In [1]: import numpy as np

In [2]: np.set_printoptions(precision=1, suppress=True, linewidth=120, legacy="1.25")

In [3]: A = np.load("test3.npy")

In [4]: A
Out[4]: 
array([[-7.1,  2. ,  0.7],
       [-3.8,  1.4, -1.5],
       [ 6.7,  0.1,  2.7],
       [-3.7, -2. ,  1.8],
       [ 3.6, -1.1, -2. ],
       [-2.8,  0.5,  1.7],
       [ 3.4,  1.8,  2.2],
       [-0.5, -2.7,  0.6],
       [-2. ,  1.3,  1. ],
       [-3.3,  4. ,  0.9],
       [-2. , -0.3, -2. ],
       [-1.7,  1. , -1.6],
       [ 3.7, -0.1,  1.8],
       [-0.6, -1.4, -0.5],
       [ 1.5, -1.4,  0.3]])

In [5]: d = np.linalg.norm(A[:, None] - A[None], axis=-1)

In [6]: np.linalg.matrix_rank(d ** 2)
Out[6]: 5

In [7]: d[9]
Out[7]: array([ 4.3,  3.6, 10.9,  6.1,  9.1,  3.6,  7.2,  7.3,  3. ,  0. ,  5.3,  4.2,  8.2,  6.2,  7.2])

In [8]: d.shape
Out[8]: (15, 15)

In [9]: arr = np.load("layer1.npy")

In [10]: arr.round(1) + 0
Out[10]: 
array([[ 0. , -8.3, -5.5],
       [-1. , -6.4, -7.6],
       [-2.6,  9.3, -2.6],
       [ 1.3,  5.7,  8.1],
       [ 1.2, -9.6, -2.3],
       [ 0.6,  7.3,  6.8],
       [ 1.7,  4.7,  8.7],
       [ 3.3, -6.5,  6.8],
       [ 2. ,  3.7,  9.1],
       [-0.5, -7.4, -6.7],
       [-1.5, -5.2, -8.4],
       [ 3.4, -5.7,  7.5],
       [ 2.4, -9.6,  1.7],
       [-2.8, -0.6, -9.6]])

In [11]: # rows and columns are dependent

In [12]: cen = arr - arr.mean(axis=0)

In [13]: left, sigma, Vt = np.linalg.svd(cen, full_matrices=False)

In [14]: round(float((sigma ** 2).sum() ** 2 / (sigma ** 4).sum()), 1)
Out[14]: 1.7

In [15]: sigma.round(1) + 0
Out[15]: array([30.4, 20.3,  0. ])

In [16]: np.abs(left[:, 0]).argmax()
Out[16]: 3

In [17]: np.round(sigma ** 2 / (sigma ** 2).sum(), 1) + 0
Out[17]: array([0.7, 0.3, 0. ])

In [18]: np.round(cen.mean(axis=0), 1) + 0
Out[18]: array([0., 0., 0.])

In [19]: data = np.diag(np.array([0, 2, 2, 3]))

In [20]: data
Out[20]: 
array([[0, 0, 0, 0],
       [0, 2, 0, 0],
       [0, 0, 2, 0],
       [0, 0, 0, 3]])

In [21]: # triangular: eigenvalues sit on the diagonal

In [22]: labels = A[:, 2] > np.median(A[:, 2])

In [23]: r0 = A[labels].mean(axis=0) - A[~labels].mean(axis=0)

In [24]: np.argsort(-np.abs(r0).round(6), kind="stable")
Out[24]: array([2, 0, 1])

In [25]: ((A - A.mean(axis=0)) @ r0 > 0).astype(int)
Out[25]: array([0, 0, 1, 0, 0, 0, 1, 0, 1, 1, 0, 0, 1, 0, 1])

In [26]: (((A - A.mean(axis=0)) @ r0 > 0) == labels).mean()
Out[26]: 0.8

In [27]: r0 = np.array([-1, 1, -2, 1]) + 0.5

In [28]: K = np.outer(r0, r0) / (r0 @ r0)

In [29]: K.round(1) + 0
Out[29]: 
array([[ 0. , -0.1,  0.1, -0.1],
       [-0.1,  0.3, -0.3,  0.3],
       [ 0.1, -0.3,  0.3, -0.3],
       [-0.1,  0.3, -0.3,  0.3]])

In [30]: # columns 1 and 3 are equal

In [31]: W1 = np.array([[1, -1], [3, 1], [-2, 0], [1, -1]])

In [32]: coef = np.array([-9, 9])

In [33]: act = np.maximum(K @ W1 + coef, 0)

In [34]: act
Out[34]: 
array([[0. , 9. ],
       [0. , 9.1],
       [0. , 8.9],
       [0. , 9.1]])

In [35]: basis = np.array([[2, 0, 1], [1, 0, 1]])

In [36]: act @ basis
Out[36]: 
array([[9. , 0. , 9. ],
       [9.1, 0. , 9.1],
       [8.9, 0. , 8.9],
       [9.1, 0. , 9.1]])

In [37]: W1 @ basis
Out[37]: 
array([[ 1,  0,  0],
       [ 7,  0,  4],
       [-4,  0, -2],
       [ 1,  0,  0]])

In [38]: W0 = np.load("x.npy")

In [39]: W0
Out[39]: 
array([[14.8,  0.7, 12. ],
       [-0.1, -0.2,  0. ],
       [ 9.3,  9.3,  5.1],
       [28.5,  0.9, 24.3]])

In [40]: A2 = np.c_[W0[:, :2] @ np.array([[1, 0], [1, 5]]), np.array([-1, 1, -1, 1])]

In [41]: A2
Out[41]: 
array([[15.5,  3.5, -1. ],
       [-0.3, -1. ,  1. ],
       [18.6, 46.5, -1. ],
       [29.4,  4.5,  1. ]])

In [42]: np.linalg.matrix_rank(A2)
Out[42]: 3

In [43]: np.linalg.matrix_rank(np.c_[W0, A2])
Out[43]: 4

In [44]: np.round(np.linalg.lstsq(W0, A2[:, 0])[0], 1) + 0
Out[44]: array([1., 1., 0.])

In [45]: np.linalg.norm(np.linalg.qr(W0)[0].T @ A2, axis=0) ** 2 / ((A2 ** 2).sum(axis=0) + 1e-12)
Out[45]: array([1. , 1. , 0.8])

In [46]: vec = np.array([9, 2, 6])

In [47]: h = np.maximum(A2 @ vec, 0)

In [48]: np.maximum(A2 @ (3 * vec), 0)
Out[48]: array([421.5,   3.9, 763.2, 838.8])

In [49]: A2 * (h > 1e-9)[:, None]
Out[49]: 
array([[15.5,  3.5, -1. ],
       [-0.3, -1. ,  1. ],
       [18.6, 46.5, -1. ],
       [29.4,  4.5,  1. ]])

In [50]: np.tanh(A2 @ vec)
Out[50]: array([1. , 0.9, 1. , 1. ])

In [51]: left, sigma, Vt = np.linalg.svd(W0)

In [52]: np.argmax(sigma[:-1] / (sigma[1:] + 1e-6)) + 1
Out[52]: 2

In [53]: sigma
Out[53]: array([43.4,  9. ,  0.4])

In [54]: A2 = left[:, :2] @ np.diag(sigma[:2]) @ Vt[:2]

In [55]: A2.round(1) + 0
Out[55]: 
array([[14.6,  0.8, 12.2],
       [-0.1, -0.2,  0. ],
       [ 9.3,  9.3,  5.1],
       [28.6,  0.9, 24.2]])

In [56]: round(np.abs(W0 - A2).max(), 1)
Out[56]: 0.2

In [57]: round(float(np.linalg.norm(W0 - A2) / np.linalg.norm(W0)), 1)
Out[57]: 0.0

In [58]: r0, g = A2[2], A2[0]

In [59]: round(float(r0 @ g), 1)
Out[59]: 205.4

In [60]: round(r0 @ r0, 1)
Out[60]: 199.0

In [61]: pr = (r0 @ g) / (r0 @ r0) * r0

In [62]: pr
Out[62]: array([9.6, 9.6, 5.3])

In [63]: np.linalg.matrix_rank(np.outer(r0, g))
Out[63]: 1

In [64]: round((g - pr) @ r0, 1)
Out[64]: 0.0

In [65]: g - pr
Out[65]: array([ 5. , -8.8,  7. ])

In [66]: feats = np.array([[-1.2, 0.1, 1.4],
    ...:     [-1.5, -0.3, -0.4],
    ...:     [1.8, -0.3, -0.3],
    ...:     [-1.6, 0.4, -1.5],
    ...:     [-3.6, -0.8, -0.3],
    ...:     [0.0, -0.8, 2.5],
    ...:     [0.9, -0.6, -0.7],
    ...:     [1.2, -0.4, -0.2],
    ...:     [0.7, 0.9, -0.3],
    ...:     [1.1, 0.2, -0.8],
    ...:     [0.8, 1.4, -1.2],
    ...:     [-1.3, 0.3, 1.5],
    ...:     [0.7, -0.4, 0.2],
    ...:     [-1.6, -1.0, 0.0],
    ...:     [-0.7, 0.4, -2.1],
    ...:     [-0.4, -0.5, -0.2],
    ...:     [2.6, -0.5, -0.1],
    ...:     [0.1, -0.3, -0.2],
    ...:     [1.4, 0.5, -0.6],
    ...:     [-1.7, 0.2, 0.5],
    ...:     [-1.3, 1.8, 2.5],
    ...:     [-0.1, -0.4, 0.2]])

In [67]: feats[0] *= 10

In [68]: feats
Out[68]: 
array([[-12. ,   1. ,  14. ],
       [ -1.5,  -0.3,  -0.4],
       [  1.8,  -0.3,  -0.3],
       [ -1.6,   0.4,  -1.5],
       [ -3.6,  -0.8,  -0.3],
       [  0. ,  -0.8,   2.5],
       [  0.9,  -0.6,  -0.7],
       [  1.2,  -0.4,  -0.2],
       [  0.7,   0.9,  -0.3],
       [  1.1,   0.2,  -0.8],
       [  0.8,   1.4,  -1.2],
       [ -1.3,   0.3,   1.5],
       [  0.7,  -0.4,   0.2],
       [ -1.6,  -1. ,   0. ],
       [ -0.7,   0.4,  -2.1],
       [ -0.4,  -0.5,  -0.2],
       [  2.6,  -0.5,  -0.1],
       [  0.1,  -0.3,  -0.2],
       [  1.4,   0.5,  -0.6],
       [ -1.7,   0.2,   0.5],
       [ -1.3,   1.8,   2.5],
       [ -0.1,  -0.4,   0.2]])

In [69]: # row 0 dominates

In [70]: vec = np.array([0, 0, 1])

In [71]: feats @ np.ones(3)
Out[71]: 
array([ 3. , -2.2,  1.2, -2.7, -4.7,  1.7, -0.4,  0.6,  1.3,  0.5,  1. ,  0.5,  0.5, -2.6, -2.4, -1.1,  2. , -0.4,
        1.3, -1. ,  3. , -0.3])

In [72]: feats @ vec
Out[72]: 
array([14. , -0.4, -0.3, -1.5, -0.3,  2.5, -0.7, -0.2, -0.3, -0.8, -1.2,  1.5,  0.2,  0. , -2.1, -0.2, -0.1, -0.2,
       -0.6,  0.5,  2.5,  0.2])

In [73]: np.sign((feats @ vec).round(6))
Out[73]: array([ 1., -1., -1., -1., -1.,  1., -1., -1., -1., -1., -1.,  1.,  1.,  0., -1., -1., -1., -1., -1.,  1.,  1.,  1.])

In [74]: feats * vec
Out[74]: 
array([[-0. ,  0. , 14. ],
       [-0. , -0. , -0.4],
       [ 0. , -0. , -0.3],
       [-0. ,  0. , -1.5],
       [-0. , -0. , -0.3],
       [ 0. , -0. ,  2.5],
       [ 0. , -0. , -0.7],
       [ 0. , -0. , -0.2],
       [ 0. ,  0. , -0.3],
       [ 0. ,  0. , -0.8],
       [ 0. ,  0. , -1.2],
       [-0. ,  0. ,  1.5],
       [ 0. , -0. ,  0.2],
       [-0. , -0. ,  0. ],
       [-0. ,  0. , -2.1],
       [-0. , -0. , -0.2],
       [ 0. , -0. , -0.1],
       [ 0. , -0. , -0.2],
       [ 0. ,  0. , -0.6],
       [-0. ,  0. ,  0.5],
       [-0. ,  0. ,  2.5],
       [-0. , -0. ,  0.2]])

In [75]: np.linalg.norm(feats @ vec) <= np.linalg.norm(feats, 2) * np.linalg.norm(vec) + 1e-9
Out[75]: True

In [76]: np.einsum("ij,j->i", feats, vec)
Out[76]: 
array([14. , -0.4, -0.3, -1.5, -0.3,  2.5, -0.7, -0.2, -0.3, -0.8, -1.2,  1.5,  0.2,  0. , -2.1, -0.2, -0.1, -0.2,
       -0.6,  0.5,  2.5,  0.2])

In [77]: (feats @ vec).argmax()
Out[77]: 0
